% ipython --no-banner

In [1]: import numpy as np

In [2]: np.set_printoptions(suppress=True, linewidth=100)

In [3]: M = np.load("layer17.npy")

In [4]: M
Out[4]: 
array([[ 5. ,  2.2,  4.3,  1. , -0.2,  3.1],
       [ 4.7,  1.9,  3.9,  0.3,  0.1,  2.9],
       [ 5.4,  2.9,  3.7,  0.7, -0.2,  2.6],
       [ 5.2,  1.7,  3.3,  0.7,  0.4,  3.5],
       [ 4.8,  2.2,  4.1,  1.5, -0.3,  3.2],
       [ 5.1,  1.8,  4.4,  1.3, -0.4,  3.9],
       [ 4.3,  2. ,  4.3,  0.8,  0.2,  3. ],
       [ 5.1,  2.7,  4.9,  1.4, -0.2,  2.9],
       [ 5.5,  2. ,  4. ,  1.1, -0.1,  3.3],
       [ 5.1,  2.4,  4.3,  0.5,  0.1,  3.3],
       [ 4.9,  3.2,  0.4,  0.9,  3.2,  1.3],
       [ 4.9,  3. ,  0.6,  0.8,  2.7,  0.6],
       [ 4.7,  3.2,  1. ,  0.5,  3.3,  1.2],
       [ 5.6,  3. ,  0.7,  0.9,  3.4,  0.7],
       [ 5.2,  3.1,  1.5,  0.7,  2.8,  0.5],
       [ 5. ,  2.8,  1.1,  0.7,  3.3,  0.7],
       [ 5.1,  2.9,  0.7,  0.9,  3.4,  1.2],
       [ 5.1,  2.9,  0.7,  1.4,  2.3,  0.6],
       [ 4.4,  3.4,  0.3,  1.2,  3.6,  0.6],
       [ 5. ,  2.8,  1.1,  1.3,  3.1,  1. ],
       [ 0.8,  7.4,  1.4,  5.9,  3.4,  5.3],
       [ 0.9,  7.9,  2.9,  5.6,  2.4,  4.9],
       [ 1.3,  7.9,  1.9,  5.6,  3.2,  4.8],
       [ 1.1,  8.4,  2.5,  6.1,  3.1,  5.3],
       [ 1.4,  7.9,  2.5,  6.4,  2.8,  4.4],
       [ 0.3,  8. ,  2. ,  5.7,  2.7,  4.9],
       [ 0.8,  7. ,  1.4,  6.3,  2.9,  4.7],
       [ 1.5,  8.3,  1.7,  6.3,  3.3,  5.3],
       [ 0.9,  8.2,  1.5,  6.2,  3.2,  4.9],
       [ 0.9,  7.4,  1.6,  5.9,  3.1,  4.7]])

In [5]: t3 = np.stack([M, 4 * M, M[::-1]])

In [6]: t3.shape
Out[6]: (3, 30, 6)

In [7]: np.round(np.linalg.norm(t3, axis=(1, 2)), 1)
Out[7]: array([ 49.1, 196.5,  49.1])

In [8]: (t3 @ M.T).shape
Out[8]: (3, 30, 30)

In [9]: np.linalg.matrix_rank(t3)
Out[9]: array([6, 6, 6])

In [10]: x = np.array([4, -2, 3, 0, 1, 0])

In [11]: target = M @ x

In [12]: np.round(np.linalg.lstsq(M, target)[0], 1) + 0
Out[12]: array([ 4., -2.,  3.,  0.,  1.,  0.])

In [13]: np.round(np.linalg.solve(M.T @ M, M.T @ target), 1) + 0
Out[13]: array([ 4., -2.,  3.,  0.,  1.,  0.])

In [14]: rng = np.random.default_rng(155436)

In [15]: target = target + 0.3 * rng.normal(size=30)

In [16]: target.round(1)
Out[16]: 
array([28.2, 27.3, 26.4, 27.6, 26.9, 29.6, 26.2, 29.1, 30. , 28. , 17.2, 17.8, 18.5, 22.1, 21.9,
       21. , 20.1, 19.2, 15. , 20.7, -3.7, -1. , -1.9, -1.9,  0.1, -5.7, -3.9, -2.9, -5. , -2.8])

In [17]: b, *_ = np.linalg.lstsq(M, target)

In [18]: b.round()
Out[18]: array([ 4., -2.,  3.,  0.,  1., -0.])

In [19]: np.round(M.T @ (target - M @ b), 1) + 0
Out[19]: array([0., 0., 0., 0., 0., 0.])
